>>> import numpy as np
>>> np.set_printoptions(suppress=True, linewidth=100)
>>> def rnd(a):
...     return np.round(a, 2) + 0
... 
>>> M2 = np.array([[0, 2], [0, 1], [2, 0]])
>>> W2 = np.array([[3, 3, 5, -5], [1, 2, -1, 5]])
>>> rng = np.random.default_rng(670005)
>>> mat = M2 @ W2 + 0.1 * rng.normal(size=(3, 4))
>>> rnd(mat)
array([[ 1.89,  4.07, -1.91,  9.92],
       [ 0.88,  2.2 , -0.88,  4.89],
       [ 5.78,  6.05,  9.95, -9.91]])
>>> u, r1 = mat[0], mat[1]
>>> rnd(u @ u)
np.float64(122.23)
>>> rnd(u @ r1)
np.float64(60.84)
>>> pr = (u @ r1) / (u @ u) * u
>>> rnd(pr)
array([ 0.94,  2.02, -0.95,  4.94])
>>> rnd(r1 - pr)
array([-0.06,  0.18,  0.07, -0.05])
>>> np.linalg.matrix_rank(np.outer(u, r1))
np.int64(1)
>>> theta = np.radians(120)
>>> R = np.eye(4)
>>> R[0, 0] = R[3, 3] = np.cos(theta)
>>> R[0, 3], R[3, 0] = -np.sin(theta), np.sin(theta)
>>> rnd(R)
array([[-0.5 ,  0.  ,  0.  , -0.87],
       [ 0.  ,  1.  ,  0.  ,  0.  ],
       [ 0.  ,  0.  ,  1.  ,  0.  ],
       [ 0.87,  0.  ,  0.  , -0.5 ]])
>>> M2 = mat @ R.T
>>> rnd(np.linalg.det(R)), rnd(np.trace(R))
(np.float64(1.0), np.float64(1.0))
>>> np.allclose(np.linalg.norm(mat, axis=1), np.linalg.norm(M2, axis=1))
True
>>> rnd(np.linalg.svd(mat, compute_uv=False)), rnd(np.linalg.svd(M2, compute_uv=False))
(array([17.81, 10.14,  0.14]), array([17.81, 10.14,  0.14]))
>>> rnd(np.abs(M2 - mat).max(axis=0))
array([11.43,  0.  ,  0.  , 19.87])
>>> np.allclose(mat @ mat.T, M2 @ M2.T)
True
>>> u, r1 = R[2], R[3]
>>> u @ u
np.float64(1.0)
>>> pr = (u @ r1) / (u @ u) * u
>>> rnd(np.linalg.norm(u + r1) ** 2 + np.linalg.norm(u - r1) ** 2)
np.float64(4.0)
>>> rnd(r1 - pr)
array([ 0.87,  0.  ,  0.  , -0.5 ])
>>> (r1 - pr) @ u
np.float64(0.0)
>>> M2 = mat + rng.integers(-2, 3, (3, 2)) @ rng.integers(-2, 3, (2, 4))
>>> rnd(M2)
array([[ 3.89,  4.07, -2.91,  9.92],
       [ 0.88,  2.2 ,  1.12,  8.89],
       [ 5.78,  6.05, 10.95, -7.91]])
>>> np.linalg.matrix_rank(M2 - mat, tol=1e-8)
np.int64(2)
>>> W0 = np.load("block1.npy")
>>> W0
array([[ 1, -1,  1],
       [ 1,  0,  0],
       [ 1,  1,  1]])
>>> M2 = W0[0, 0] * W0[1:] - np.outer(W0[1:, 0], W0[0])
>>> M2
array([[ 0,  1, -1],
       [ 0,  2,  0]])
>>> np.linalg.matrix_rank(M2), np.linalg.matrix_rank(W0)
(np.int64(2), np.int64(3))
>>> W0[:, 0] / W0[0, 0]
array([1., 1., 1.])
>>> rnd(np.linalg.norm(W0, axis=1))
array([1.73, 1.  , 1.73])
>>> rnd(np.linalg.norm(W0, "nuc"))
np.float64(4.21)
>>> rnd(np.linalg.norm(W0, 1)), rnd(np.linalg.norm(W0, np.inf))
(np.float64(3.0), np.float64(3.0))
>>> rnd(np.linalg.norm(W0, axis=0))
array([1.73, 1.41, 1.41])
>>> np.linalg.norm(W0, axis=1).argmax()
np.int64(0)
>>> np.linalg.matrix_rank(W0)
np.int64(3)
>>> W0 - W0[0]
array([[ 0,  0,  0],
       [ 0,  1, -1],
       [ 0,  2,  0]])
>>> W0[3]
Traceback (most recent call last):
  File "<python-input-48>", line 1, in <module>
    W0[3]
    ~~^^^
IndexError: index 3 is out of bounds for axis 0 with size 3
>>> W0.sum(axis=1)
array([1, 1, 3])
>>> np.unravel_index(np.abs(W0).argmax(), W0.shape)
(np.int64(0), np.int64(0))
>>> W0.shape
(3, 3)
>>> rnd(np.linalg.norm(W0))
np.float64(2.65)
>>> np.diff(W0, axis=0)
array([[ 0,  1, -1],
       [ 0,  1,  1]])
>>> np.abs(W0).max()
np.int64(1)
>>> m1 = np.load("out1.npy")
>>> m1
array([[ 0.27, -0.26, -0.14],
       [ 0.25, -1.16,  1.06],
       [-0.66, -0.16,  0.19],
       [ 0.09,  0.4 , -0.01],
       [ 0.05, -0.35, -0.36],
       [ 1.23, -2.15,  2.13],
       [ 1.24, -1.77,  1.18],
       [ 0.94, -1.35,  2.  ],
       [ 0.3 , -0.9 ,  1.3 ],
       [ 0.41, -0.44,  0.75],
       [ 0.33, -1.14,  0.79],
       [ 0.61, -1.56,  1.55],
       [-0.21, -0.9 ,  1.43],
       [ 1.67, -2.33,  2.72],
       [ 1.49, -2.41,  2.44],
       [ 0.11,  0.15,  0.55],
       [ 1.49, -2.12,  2.6 ],
       [ 0.  ,  0.05, -0.02],
       [ 0.74, -1.51,  1.73],
       [ 0.16, -0.36, -0.43],
       [ 0.01, -0.2 ,  0.03],
       [ 0.1 ,  0.36, -0.41]])
>>> O, V = np.linalg.qr(m1[:, :2])[0], np.linalg.qr(m1[:, 2:])[0]
>>> sig = np.linalg.svd(O.T @ V, compute_uv=False)
>>> rnd(np.linalg.norm(O @ O.T - V @ V.T, 2))
np.float64(1.0)
>>> rnd(np.degrees(np.arccos(sig.clip(0, 1))))
array([17.23])
>>> cen = (m1 - m1.mean(axis=0)) / m1.std(axis=0)
>>> np.argwhere(np.abs(cen) > 2)
array([], shape=(0, 2), dtype=int64)
>>> beta = np.linalg.lstsq(np.delete(cen, 1, axis=1), cen[:, 1])[0]
>>> np.abs(beta).argmax()
np.int64(1)
>>> rnd(1 - np.var(cen[:, 1] - np.delete(cen, 1, axis=1) @ beta))
np.float64(0.88)
>>> proj = m1 @ np.linalg.solve(m1.T @ m1, m1.T)
>>> rnd(np.trace(proj))
np.float64(3.0)
>>> np.allclose(proj @ proj, proj)
True
>>> rnd(proj @ m1[:, 1])
array([-0.26, -1.16, -0.16,  0.4 , -0.35, -2.15, -1.77, -1.35, -0.9 , -0.44, -1.14, -1.56, -0.9 ,
       -2.33, -2.41,  0.15, -2.12,  0.05, -1.51, -0.36, -0.2 ,  0.36])
>>> W2 = m1[[7, 17]].astype(float)
>>> for _ in range(5):
...     idx = np.linalg.norm(m1[:, None] - W2, axis=-1).argmin(axis=1)
...     W2 = np.array([m1[idx == j].mean(axis=0) for j in range(2)])
... 
>>> idx
array([1, 0, 1, 1, 1, 0, 0, 0, 0, 1, 0, 0, 0, 0, 0, 1, 0, 1, 0, 1, 1, 1])
>>> rnd(W2[1] - W2[0])
array([-0.79,  1.53, -1.73])
>>> np.abs(W2[1] - W2[0]).argmax()
np.int64(2)
>>> np.bincount(idx)
array([12, 10])
>>> M2 = np.array([[-2, -2], [0, 2], [2, 0]])
>>> arr = np.kron(np.eye(3, dtype=int), M2)
>>> arr
array([[-2, -2,  0,  0,  0,  0],
       [ 0,  2,  0,  0,  0,  0],
       [ 2,  0,  0,  0,  0,  0],
       [ 0,  0, -2, -2,  0,  0],
       [ 0,  0,  0,  2,  0,  0],
       [ 0,  0,  2,  0,  0,  0],
       [ 0,  0,  0,  0, -2, -2],
       [ 0,  0,  0,  0,  0,  2],
       [ 0,  0,  0,  0,  2,  0]])
>>> W1 = np.array([[4, -4, -5, 2, 2],
...     [2, 3, 2, -2, 4],
...     [2, 0, -3, 3, 0],
...     [1, 1, 3, 0, -3],
...     [0, -1, -5, 4, -1],
...     [0, 5, 4, -3, -3]])
>>> beta = np.array([2, 2, 2, 2, 1])
>>> hid = np.maximum(arr @ W1 + beta, 0)
>>> (hid > 0).astype(int)
array([[0, 1, 1, 1, 0],
       [1, 1, 1, 0, 1],
       [1, 0, 0, 1, 1],
       [0, 0, 1, 0, 1],
       [1, 1, 1, 1, 0],
       [1, 1, 0, 1, 1],
       [1, 0, 1, 0, 1],
       [1, 1, 1, 0, 0],
       [1, 0, 0, 1, 0]])
>>> W2 = np.array([[-1, -3, 2], [4, 5, 1], [1, 0, 3], [2, -3, 3], [1, -2, -3]])
>>> hid @ W2
array([[ 28,  14,  34],
       [ 41,   4,  11],
       [  7, -58,  23],
       [  9, -14, -15],
       [ 24,   2,  42],
       [ 19, -34,  35],
       [ 11, -24, -11],
       [ 56,  54,  46],
       [ 18, -36,  34]])
>>> W1 @ W2
array([[-19, -42, -11],
       [ 12,   7,  -5],
       [  1, -15,   4],
       [  3,   8,  21],
       [ -2, -15,  -1],
       [ 15,  40,  17]])
